% python3 -q
>>> import numpy as np
>>> np.set_printoptions(precision=3, suppress=True, linewidth=200)
>>> E = np.load("run5.npy")
>>> E
array([[-3.851,  0.316,  0.689],
       [ 0.316, -4.238,  1.765],
       [ 0.689,  1.765, -0.911]])
>>> Uu, s, vt = np.linalg.svd(E)
>>> vecs = vt[:(s > 1e-8).sum()]
>>> rng = np.random.default_rng(228)
>>> x0 = E[2] + 3 * E[1] + rng.integers(2) * np.eye(3)[1]
>>> x0
array([ 1.638, -9.949,  4.383])
>>> np.round(np.linalg.norm(x0 - vecs.T @ vecs @ x0), 3)
np.float64(0.389)
>>> np.argsort(-np.linalg.norm(E, axis=0).round(6), kind="stable")[:3]
array([1, 0, 2])
>>> np.round(np.linalg.eigvals(E), 3) + 0
array([ 0., -4., -5.])
>>> np.round(np.einsum("ij,ji->", E, E), 3)
np.float64(41.0)
>>> np.round(np.einsum("ii->", E), 3)
np.float64(-9.0)
>>> evals, vecs = np.linalg.eigh(E)
>>> x0 = np.array([1, -3, -3])
>>> np.linalg.eigvalsh(E[1:, 1:])
array([-5.   , -0.149])
>>> np.round(np.abs(E).sum(axis=1).max(), 3), np.abs(evals).max()
(np.float64(6.319), np.float64(5.0))
>>> np.round(vecs * np.maximum(evals, 0) @ vecs.T, 3) + 0
array([[0., 0., 0.],
       [0., 0., 0.],
       [0., 0., 0.]])
>>> vecs * np.abs(evals) @ vecs.T
array([[ 3.851, -0.316, -0.689],
       [-0.316,  4.238, -1.765],
       [-0.689, -1.765,  0.911]])
>>> idx = rng.permutation(3)
>>> idx
array([0, 2, 1])
>>> M2 = E[idx][:, idx]
>>> round(np.linalg.det(M2), 3), round(float(np.linalg.det(E[idx])), 3)
(np.float64(-0.0), 0.0)
>>> np.diag(M2)
array([-3.851, -0.911, -4.238])
>>> np.trace(M2)
np.float64(-9.0)
>>> m1 = np.loadtxt("sample3.csv", delimiter=",")
>>> m1
array([[ 0.,  0.,  0.],
       [ 0.,  0.,  0.],
       [ 0.,  0.,  0.],
       [ 0.,  0.,  0.],
       [ 1.,  0.,  0.],
       [ 0.,  0.,  0.],
       [11.,  2., 35.],
       [ 5., 14., 41.],
       [ 9., 35., 95.],
       [ 0.,  0.,  0.],
       [ 1.,  5., 11.],
       [ 0.,  0.,  0.],
       [ 0.,  5.,  8.],
       [ 3.,  0.,  0.],
       [ 0., 17., 29.],
       [ 0.,  0.,  0.],
       [ 0.,  0.,  0.],
       [ 6.,  0.,  0.],
       [ 6.,  5., 26.],
       [ 2.,  0.,  0.],
       [ 0.,  0.,  0.],
       [ 0.,  0.,  0.],
       [ 8., 38., 98.],
       [ 1.,  0.,  0.],
       [ 9., 11., 47.]])
>>> Ac = m1 - m1.mean(axis=1)
Traceback (most recent call last):
  File "<python-input-28>", line 1, in <module>
    Ac = m1 - m1.mean(axis=1)
         ~~~^~~~~~~~~~~~~~~~~
ValueError: operands could not be broadcast together with shapes (25,3) (25,) 
>>> Ac = m1 - m1.mean(axis=0)
>>> Uu, s, vt = np.linalg.svd(Ac, full_matrices=False)
>>> s ** 2 / (s ** 2).sum()
array([0.985, 0.014, 0.001])
>>> s
array([148.301,  17.495,   5.1  ])
>>> np.abs(Uu[:, 0]).argmax()
np.int64(22)
>>> np.abs(vt[-1])
array([0.775, 0.569, 0.276])
>>> round(float((s ** 2).sum() ** 2 / (s ** 4).sum()), 3)
1.03
>>> x0 = np.array([3, 3, -1])
>>> y = m1 @ x0
>>> np.linalg.solve(m1.T @ m1, m1.T @ y)
array([ 3.,  3., -1.])
>>> np.linalg.lstsq(m1, y)[0]
array([ 3.,  3., -1.])
>>> y = y + 0.02 * rng.normal(size=25)
>>> y.round(3) + 0
array([ 0.   , -0.004,  0.03 ,  0.03 ,  2.994, -0.027,  3.974, 16.038, 36.991, -0.007,  6.965,  0.007,  6.995,  9.031, 22.045,  0.017,  0.016, 17.99 ,  7.003,  5.987, -0.017,  0.039, 40.015,  2.998,
       12.996])
>>> beta, *_ = np.linalg.lstsq(m1, y)
>>> [round(float(np.linalg.norm(np.linalg.solve(m1.T @ m1 + lam * np.eye(3), m1.T @ y))), 2) for lam in (0, 1, 10, 100)]
[4.36, 4.23, 3.36, 1.18]
>>> round(np.linalg.norm(y - m1 @ beta), 3)
np.float64(0.102)
>>> Ac = m1 - m1.mean(axis=0)
>>> vecs = np.linalg.svd(Ac)[2][:1]
>>> M2 = Ac - Ac @ vecs.T @ vecs
>>> np.diag(vecs.T @ vecs)
array([0.008, 0.113, 0.88 ])
>>> np.linalg.norm(M2, axis=1).round(6).argmax()
np.int64(6)
>>> np.cov(Ac @ vecs.T, rowvar=False)
array(916.384)
>>> (Ac @ vecs.T).std(axis=0)
array([29.66])
>>> idx = m1[:, 1] > np.median(m1[:, 1])
>>> f = m1[idx].mean(axis=0) - m1[~idx].mean(axis=0)
>>> idx.astype(int)
array([0, 0, 0, 0, 0, 0, 1, 1, 1, 0, 1, 0, 1, 0, 1, 0, 0, 0, 1, 0, 0, 0, 1, 0, 1])
>>> np.argsort(-np.abs(f).round(6), kind="stable")
array([2, 1, 0])
>>> f
array([ 4.632, 14.667, 43.333])
>>> M = np.array([[1, -2, 4, -8], [1, -1, 1, -1], [1, 0, 0, 0]])
>>> M
array([[ 1, -2,  4, -8],
       [ 1, -1,  1, -1],
       [ 1,  0,  0,  0]])
>>> np.linalg.norm(M, axis=0)
array([1.732, 2.236, 4.123, 8.062])
>>> round(np.linalg.norm(M[0], 1), 3), np.round(np.linalg.norm(M[0], np.inf), 3)
(np.float64(15.0), np.float64(8.0))
>>> np.round(np.linalg.norm(M, 1), 3), round(float(np.linalg.norm(M, np.inf)), 3)
(np.float64(9.0), 15.0)
>>> M[0] @ M[2]
np.int64(1)
>>> np.linalg.norm(M, axis=1).argmax()
np.int64(0)
>>> round(np.linalg.norm(M) ** 2 / np.linalg.norm(M, 2) ** 2, 3)
np.float64(1.026)
>>> x0 = np.array([1, 1, 0, 2])
>>> np.einsum("ij,j->i", M, x0)
array([-17,  -2,   1])
>>> M @ np.eye(4)[1]
array([-2., -1.,  0.])
>>> np.sign((M @ x0).round(6))
array([-1, -1,  1])
>>> f = np.array([-1, 2, 3])
>>> np.correlate(M[1], M[2], "full")
array([ 0,  0,  0,  1, -1,  1, -1])
>>> np.convolve(M[1], f)
array([-1,  3,  0,  0,  1, -3])
>>> q, _ = np.linalg.qr(np.array([[0.7, 1.3, 0.1], [1.6, -0.3, 0.4], [-1.0, 0.2, -0.2]]))
>>> vecs, _ = np.linalg.qr(np.array([[1.1, 1.2, -0.5], [-2.2, 2.1, 0.1], [0.4, -0.6, 1.3]]))
>>> s = 10 * 0.5 ** np.arange(3)
>>> W0 = q[:, :3] * s @ vecs[:3]
>>> W0
array([[ 5.677,  1.164,  0.702],
       [ 2.012,  7.937,  0.218],
       [-1.69 , -4.444,  2.734]])
>>> hat = np.triu(np.array([[2, -3, -3], [-1, 3, 2], [2, -2, 3]]), 1) + np.eye(3)
>>> M2 = hat @ W0 @ np.linalg.inv(hat)
>>> M2
array([[ 4.709,  4.813, -3.654],
       [-1.367, -5.054, 11.692],
       [-1.69 , -9.514, 16.692]])
>>> round(float(np.linalg.det(M2)), 3)
125.0
>>> q, _ = np.linalg.qr(np.array([[1.1, -0.9, -0.4], [-0.3, -0.7, 0.8], [0.1, 1.6, -0.3]]))
>>> vecs, _ = np.linalg.qr(np.array([[-0.6, -0.1, -1.2, 0.6],
...     [0.9, -1.7, -0.2, -1.0],
...     [-1.3, 1.9, 1.8, -0.4],
...     [-1.0, 1.2, -0.6, -0.4]]))
>>> s = 3 * 0.2 ** np.arange(3)
>>> X = q[:, :3] * s @ vecs[:3]
>>> X
array([[ 0.81 ,  2.526, -0.169,  1.123],
       [-0.431, -0.528,  0.116, -0.472],
       [ 0.282, -0.016, -0.323,  0.403]])
>>> X.ravel(order="F")
array([ 0.81 , -0.431,  0.282,  2.526, -0.528, -0.016, -0.169,  0.116, -0.323,  1.123, -0.472,  0.403])
>>> X.reshape(2, -1)
array([[ 0.81 ,  2.526, -0.169,  1.123, -0.431, -0.528],
       [ 0.116, -0.472,  0.282, -0.016, -0.323,  0.403]])
>>> X.reshape(-1, 2)
array([[ 0.81 ,  2.526],
       [-0.169,  1.123],
       [-0.431, -0.528],
       [ 0.116, -0.472],
       [ 0.282, -0.016],
       [-0.323,  0.403]])
>>> t3 = X.reshape(3, 2, -1)
>>> t3.transpose(1, 0, 2)
array([[[ 0.81 ,  2.526],
        [-0.431, -0.528],
        [ 0.282, -0.016]],

       [[-0.169,  1.123],
        [ 0.116, -0.472],
        [-0.323,  0.403]]])
>>> t3.sum(axis=1)
array([[ 0.642,  3.649],
       [-0.315, -1.   ],
       [-0.041,  0.387]])
>>> np.einsum("ihd,jhd->hij", t3, t3).shape
(2, 3, 3)
>>> t3.shape
(3, 2, 2)
>>> M2 = np.array([[2, 9, 8], [7, 1, 6]])
>>> cent = np.kron(M2, X)
>>> round(np.linalg.norm(cent, 2), 3), np.round(np.linalg.norm(M2, 2) * np.linalg.norm(X, 2), 3)
(np.float64(41.911), np.float64(41.911))
>>> x0 = np.array([-8, 7, -7, -2])
>>> h = np.maximum(X @ x0, 0)
>>> h
array([10.137,  0.   ,  0.   ])
>>> np.maximum(X @ x0, 0) - np.maximum(-X @ x0, 0)
array([10.137, -0.121, -0.915])
>>> np.flatnonzero(h > 1e-9)
array([0])
>>> arr = np.load("test13.npy")
>>> arr
array([[-1.355, -1.765, -1.948],
       [-0.938, -2.11 , -1.847],
       [-0.558, -2.019, -2.031],
       [-1.415, -2.146, -2.22 ],
       [-1.073, -2.459, -2.156],
       [-1.651, -2.157, -2.259],
       [-0.532, -1.776, -1.49 ],
       [ 0.852, -2.181,  0.139],
       [ 1.295, -2.064, -0.085],
       [ 1.057, -2.19 , -0.304],
       [ 1.457, -2.004, -0.024],
       [ 0.406, -2.442, -0.292],
       [ 1.244, -2.683, -0.155],
       [ 1.048, -2.217,  0.008],
       [ 0.681, -0.104, -0.821],
       [ 1.483, -0.034, -0.969],
       [ 0.603, -0.059, -0.503],
       [ 0.798, -0.656, -0.578],
       [ 1.164, -0.609, -0.973],
       [ 1.061,  0.215, -1.228],
       [ 1.213, -0.306, -0.853]])
>>> cent = arr[[17, 7]].astype(float)
>>> for _ in range(5):
...     idx = np.linalg.norm(arr[:, None] - cent, axis=-1).argmin(axis=1)
...     cent = np.array([arr[idx == j].mean(axis=0) for j in range(2)])
... 
>>> idx
array([0, 0, 0, 0, 0, 0, 0, 1, 1, 1, 1, 1, 1, 1, 0, 0, 0, 0, 0, 0, 0])
>>> np.bincount(idx)
array([14,  7])
>>> np.abs(cent[1] - cent[0]).argmax()
np.int64(2)
>>> W = np.array([[3, 3, 1, 1, 0], [-2, -1, -1, 2, -3], [-3, 3, 2, 2, 0]])
>>> beta = np.array([0, 4, 3, 4, 5])
>>> hid = np.maximum(arr @ W + beta, 0)
>>> np.linalg.matrix_rank(hid)
np.int64(5)
>>> cent = np.array([[-3, -4], [-4, 1], [-3, 0], [-3, 4], [-3, 5]])
>>> W @ cent
array([[-27,  -5],
       [ 16,   0],
       [-15,  23]])
>>> round(float(np.linalg.norm(arr[4] - arr[11])), 3)
2.38
>>> np.round(np.linalg.norm(arr) ** 2 / np.linalg.norm(arr, 2) ** 2, 3)
np.float64(1.459)
>>> idx = arr[:, 2] > np.median(arr[:, 2])
>>> f = arr[idx].mean(axis=0) - arr[~idx].mean(axis=0)
>>> round((((arr - arr.mean(axis=0)) @ f > 0) == idx).mean(), 3)
np.float64(0.81)
>>> np.argsort(-np.abs(f).round(6), kind="stable")
array([2, 0, 1])
>>> mat = 0.7 ** np.abs(np.subtract.outer(np.arange(3), np.arange(3)))
>>> mat
array([[1.  , 0.7 , 0.49],
       [0.7 , 1.  , 0.7 ],
       [0.49, 0.7 , 1.  ]])
>>> # equal to its transpose
>>> M2 = mat + rng.integers(-2, 3, (3, 1)) @ rng.integers(-2, 3, (1, 3))
>>> M2
array([[ 1.  ,  0.7 ,  0.49],
       [ 2.7 ,  1.  , -0.3 ],
       [ 2.49,  0.7 ,  0.  ]])
>>> M2 - mat
array([[ 0.,  0.,  0.],
       [ 2.,  0., -1.],
       [ 2.,  0., -1.]])
>>> np.abs(M2 - mat).sum(axis=1)
array([0., 3., 3.])
>>> np.round(np.linalg.svd(M2 - mat, compute_uv=False), 3) + 0
array([3.162, 0.   , 0.   ])
>>> F = np.array([[8, 5, -16], [2, 1, -4], [8, 0, -16]])
>>> x0 = np.array([-1, 2, 2])
>>> np.linalg.norm(F @ x0) <= np.linalg.norm(F, 2) * np.linalg.norm(x0) + 1e-9
np.True_
>>> (F * x0).sum(axis=1)
array([-30,  -8, -40])
>>> np.einsum("ij,j->i", F, x0)
array([-30,  -8, -40])
>>> F @ np.ones(3)
array([-3., -1., -8.])
>>> F @ np.eye(3)[0]
array([8., 2., 8.])
>>> F * x0
array([[ -8,  10, -32],
       [ -2,   2,  -8],
       [ -8,   0, -32]])
>>> Uu, s, vt = np.linalg.svd(F, full_matrices=False)
>>> np.cumsum(s ** 2) / np.sum(s ** 2)
array([0.982, 1.   , 1.   ])
>>> np.round(Uu.T @ F @ vt.T, 3) + 0
array([[25.954,  0.   ,  0.   ],
       [ 0.   ,  3.519,  0.   ],
       [ 0.   ,  0.   ,  0.   ]])
>>> Uu.shape, s.shape, vt.shape
((3, 3), (3,), (3, 3))
>>> np.allclose(Uu * s @ vt, F)
True
>>> s.round(3) + 0
array([25.954,  3.519,  0.   ])
>>> (s > 1e-8).sum()
np.int64(2)
>>> np.abs(Uu[:, 0]).round(6).argmax()
np.int64(0)
>>> np.abs(vt[0])
array([0.443, 0.144, 0.885])
>>> np.round(s / s[0], 3) + 0
array([1.   , 0.136, 0.   ])
>>> np.linalg.lstsq(F[:-1].T, F[-1])[2]
np.int32(2)
>>> [round(float(x), 3) for x in np.linalg.svd(F, compute_uv=False)[:3]]
[25.954, 3.519, 0.0]
>>> round(float(np.linalg.norm(F, 2) / np.linalg.norm(F)), 3)
0.991
>>> np.argsort(-np.linalg.norm(F, axis=0).round(6), kind="stable")[:3]
array([2, 0, 1])
>>> np.linalg.matrix_rank(F, rtol=0.1)
np.int64(2)
